$ python3 -q
>>> import numpy as np
>>> import numpy.linalg as la
>>> np.set_printoptions(suppress=True, linewidth=160)
>>> rng = np.random.default_rng(312986)
>>> F = np.eye(4, dtype=int)[rng.permutation(4)] * np.array([2, -2, 1, -2])
>>> print(F)
[[ 0 -2  0  0]
 [ 2  0  0  0]
 [ 0  0  0 -2]
 [ 0  0  1  0]]
>>> P = np.triu(np.array([[-5, 3, -2, -5], [-1, 1, 5, -2], [5, -2, -1, 2], [-3, 1, 1, 2]]), 1) + np.eye(4)
>>> Y = P @ F @ la.inv(P)
>>> print(np.trace(Y), np.trace(F))
0.0 0
>>> print(Y)
[[   6.  -20.  107. -220.]
 [   2.   -6.   32.  -76.]
 [   0.    0.    2.   -6.]
 [   0.    0.    1.   -2.]]
>>> print(np.round(np.poly(Y), 2) + 0)
[1. 0. 6. 0. 8.]
>>> Y = la.inv(F)
>>> print(np.allclose(Y, F.T))
False
>>> print(np.round(la.inv(Y), 2))
[[-0. -2. -0. -0.]
 [ 2.  0.  0.  0.]
 [-0. -0. -0. -2.]
 [ 0.  0.  1.  0.]]
>>> print(np.round(la.cond(F), 2))
2.0
>>> print(np.round(la.det(F) * Y, 2))
[[ 0.  4.  0.  0.]
 [-4. -0. -0. -0.]
 [ 0.  0.  0.  8.]
 [-0. -0. -4. -0.]]
>>> print((np.abs(Y) > 1e-9).astype(int))
[[0 1 0 0]
 [1 0 0 0]
 [0 0 0 1]
 [0 0 1 0]]
>>> print(round(la.det(F) * la.det(Y), 2))
1.0
>>> x = np.array([2, 0, 2, 2])
>>> rhs = F @ x
>>> b, lr = np.zeros(4), 1 / la.norm(F, 2) ** 2
>>> for i in range(30):
...     b -= lr * F.T @ (F @ b - rhs)
...     if i % 10 == 0: print(i, round(la.norm(F @ b - rhs), 2))
... 
0 1.5
10 0.08
20 0.0
>>> print(np.round(la.cond(F), 2))
2.0
>>> Y = np.array([[1, 1], [1, -1]])
>>> m1 = np.kron(Y, np.kron(Y, Y))[rng.permutation(8)][:3]
>>> print(m1)
[[ 1  1  1  1  1  1  1  1]
 [ 1  1  1  1 -1 -1 -1 -1]
 [ 1 -1 -1  1  1 -1 -1  1]]
>>> theta = np.radians(120)
>>> Rm = np.eye(8)
>>> Rm[4, 4] = Rm[7, 7] = np.cos(theta)
>>> Rm[4, 7], Rm[7, 4] = -np.sin(theta), np.sin(theta)
>>> print(Rm.round(2))
[[ 1.    0.    0.    0.    0.    0.    0.    0.  ]
 [ 0.    1.    0.    0.    0.    0.    0.    0.  ]
 [ 0.    0.    1.    0.    0.    0.    0.    0.  ]
 [ 0.    0.    0.    1.    0.    0.    0.    0.  ]
 [ 0.    0.    0.    0.   -0.5   0.    0.   -0.87]
 [ 0.    0.    0.    0.    0.    1.    0.    0.  ]
 [ 0.    0.    0.    0.    0.    0.    1.    0.  ]
 [ 0.    0.    0.    0.    0.87  0.    0.   -0.5 ]]
>>> Y = m1 @ Rm.T
>>> print(np.round(la.det(Rm), 2), np.trace(Rm))
1.0 5.0
>>> print(Y.round(2))
[[ 1.    1.    1.    1.   -1.37  1.    1.    0.37]
 [ 1.    1.    1.    1.    1.37 -1.   -1.   -0.37]
 [ 1.   -1.   -1.    1.   -1.37 -1.   -1.    0.37]]
>>> print(np.allclose(m1 @ m1.T, Y @ Y.T))
True
>>> print(np.allclose(la.norm(m1, axis=1), la.norm(Y, axis=1)))
True
>>> print(np.round(np.abs(Y - m1).max(axis=0), 2))
[0.   0.   0.   0.   2.37 0.   0.   0.63]
